% python3 -q
>>> import numpy as np
>>> from numpy import linalg as LA
>>> np.set_printoptions(suppress=True, linewidth=100)
>>> def rnd(a):
...     return np.round(a, 1) + 0
... 
>>> F = np.loadtxt("sample12.csv", delimiter=",")
>>> F
array([[  1.,  -1.,   1.,  -1.],
       [  1.,   0.,   0.,   0.],
       [  1.,   1.,   1.,   1.],
       [  1.,   2.,   4.,   8.],
       [  1.,   3.,   9.,  27.],
       [  1.,   4.,  16.,  64.],
       [  1.,   5.,  25., 125.]])
>>> U, sig, vt = LA.svd(F)
>>> rnd(sig)
array([146.7,   5.8,   1.7,   1.3])
>>> np.argmax(sig[:-1] / (sig[1:] + 1e-6)) + 1
np.int64(1)
>>> other = U[:, :1] @ np.diag(sig[:1]) @ vt[:1]
>>> rnd(LA.norm(F - other) / LA.norm(F))
np.float64(0.0)
>>> LA.matrix_rank(F, rtol=0.05)
np.int64(1)
>>> other = np.array([[0.7, -0.4],
...     [-0.8, 1.1],
...     [-0.6, -1.1],
...     [0.7, 1.8],
...     [0.6, -0.8],
...     [1.5, -0.6]])
>>> C = np.array([[-0.9, -0.2, -0.1], [0.9, -0.2, -1.0]])
>>> J = other @ C
>>> rnd(J)
array([[-1. , -0.1,  0.3],
       [ 1.7, -0.1, -1. ],
       [-0.5,  0.3,  1.2],
       [ 1. , -0.5, -1.9],
       [-1.3,  0. ,  0.7],
       [-1.9, -0.2,  0.4]])
>>> LA.matrix_rank(J, rtol=0.1)
np.int64(2)
>>> np.argsort(-LA.norm(J, axis=0).round(6), kind="stable")[:3]
array([0, 2, 1])
>>> [round(float(x), 1) for x in LA.svd(J, compute_uv=False)[:3]]
[3.9, 1.5, 0.0]
>>> LA.cond(J) > 100
np.True_
>>> rnd(LA.norm(J, 2) / LA.norm(J))
np.float64(0.9)
>>> rank = LA.matrix_rank(J)
>>> rank
np.int64(2)
>>> N = LA.svd(J)[2][rank:].T
>>> LA.matrix_rank(J.T @ J), LA.matrix_rank(J @ J.T)
(np.int64(2), np.int64(2))
>>> mat = np.load("dump.npy")
>>> mat
array([[ 3,  0,  0,  0],
       [ 3,  3,  0,  0],
       [ 0,  0,  0,  0],
       [ 0,  3,  0,  0],
       [ 0,  0,  0,  3],
       [ 0, -1,  3,  0],
       [ 2,  2, -2,  3],
       [ 0,  0,  0,  0],
       [-1,  0,  0, -1],
       [ 0,  0, -1,  0]])
>>> other = np.c_[mat[:, :1] @ np.array([[-1]]), np.array([0, -2, 2, 0, 0, 3, 2, 0, 1, 0])]
>>> other
array([[-3,  0],
       [-3, -2],
       [ 0,  2],
       [ 0,  0],
       [ 0,  0],
       [ 0,  3],
       [-2,  2],
       [ 0,  0],
       [ 1,  1],
       [ 0,  0]])
>>> LA.matrix_rank(np.c_[mat, other])
np.int64(5)
>>> rnd(LA.lstsq(mat, other[:, 0])[0])
array([-1.,  0.,  0.,  0.])
>>> x0 = np.array([2, 1])
>>> h = np.maximum(other @ x0, 0)
>>> np.flatnonzero(h > 1e-9)
array([2, 5, 8])
>>> np.maximum(other @ x0, 0) - np.maximum(-other @ x0, 0)
array([-6, -8,  2,  0,  0,  3, -2,  0,  3,  0])
>>> other.T @ h
array([ 3, 16])
>>> cov = np.cov(mat, rowvar=False)
>>> np.argwhere(np.triu(np.abs(np.corrcoef(mat.T)) > 0.8, 1))
array([], shape=(0, 2), dtype=int64)
>>> np.median(mat, axis=0)
array([0., 0., 0., 0.])
>>> C = mat[[3, 7]].astype(float)
>>> for _ in range(3):
...     idx = LA.norm(mat[:, None] - C, axis=-1).argmin(axis=1)
...     C = np.array([mat[idx == j].mean(axis=0) for j in range(2)])
... 
>>> idx
array([1, 0, 1, 0, 1, 1, 0, 1, 1, 1])
>>> rnd(C[1] - C[0])
array([-1.4, -2.8,  1. , -0.7])
>>> rnd(C)
array([[ 1.7,  2.7, -0.7,  1. ],
       [ 0.3, -0.1,  0.3,  0.3]])
>>> np.abs(C[1] - C[0]).argmax()
np.int64(1)
>>> arr = np.array([[0, 0, 0, 0, 0],
...     [0, 0, 1, 0, 0],
...     [0, 1, 0, 0, 0],
...     [0, 0, 0, 0, 1],
...     [0, 0, 0, 1, 0]])
>>> ev, V = LA.eigvalsh(arr)
Traceback (most recent call last):
  File "<python-input-46>", line 1, in <module>
    ev, V = LA.eigvalsh(arr)
    ^^^^^
ValueError: too many values to unpack (expected 2)
>>> ev, V = LA.eigh(arr)
>>> (ev > 1e-8).sum(), (ev < -1e-8).sum()
(np.int64(2), np.int64(2))
>>> np.unique(ev.round(6) + 0, return_counts=True)[1]
array([2, 1, 2])
>>> rnd(LA.svd(arr, compute_uv=False))
array([1., 1., 1., 1., 0.])
>>> rnd(LA.eigvalsh(arr + 5 * np.eye(5)))
array([4., 4., 5., 6., 6.])
>>> ev
array([-1., -1.,  0.,  1.,  1.])
>>> W0 = np.loadtxt("mat.csv", delimiter=",")
>>> rnd(W0)
array([[ 11.3,  13.6,   5.6,   4.4],
       [ 10. ,  10.9,   9.2,   5.6],
       [  1.8,   2.3,   3.8,   2.7],
       [  4.7,   4.4,   9. ,   4.8],
       [  7.8,   7.4,  11.8,   6.2],
       [  0.7,   1.1,   3.3,   2.4],
       [ 16.1,  16. ,  17.3,   9.1],
       [  3.3,   3.4,   6.5,   3.8],
       [ 12. ,  12.6,  11.5,   6.6],
       [  2.3,   3.2,   3.1,   2.5],
       [  4.2,   5.7,   2.7,   2.6],
       [  3.8,   4.6,   4.5,   3.2],
       [  5.4,   6.2,   5.9,   3.8],
       [  9.3,   9.2,  11.9,   6.4],
       [ -1.9,  -1. ,  -0.5,   0.7],
       [ 12.9,  13.2,  13.4,   7.4],
       [  9.9,  10.4,  10.4,   5.9],
       [  1.4,   2.4,   1.7,   1.9],
       [  8.8,   9. ,  10.3,   5.8],
       [  2.2,   2.5,   4.9,   3.1],
       [  9.8,  11.7,   5.4,   4.2],
       [ 12. ,  12.7,  11.3,   6.5],
       [  6.1,   7.6,   4. ,   3.3],
       [  0.2,   1.5,   0.1,   1.2],
       [ -2.3,  -1. ,  -2.1,   0.1],
       [  1.6,   0.7,   8.7,   4.4],
       [  7.8,   9.6,   4.1,   3.5],
       [ -7.4,  -4.6, -11.2,  -3.7]])
>>> idx = W0[:, 3] > np.median(W0[:, 3])
>>> f = W0[idx].mean(axis=0) - W0[~idx].mean(axis=0)
>>> np.argsort(-np.abs(f).round(6), kind="stable")
array([2, 0, 1, 3])
>>> rnd((((W0 - W0.mean(axis=0)) @ f > 0) == idx).mean())
np.float64(0.9)
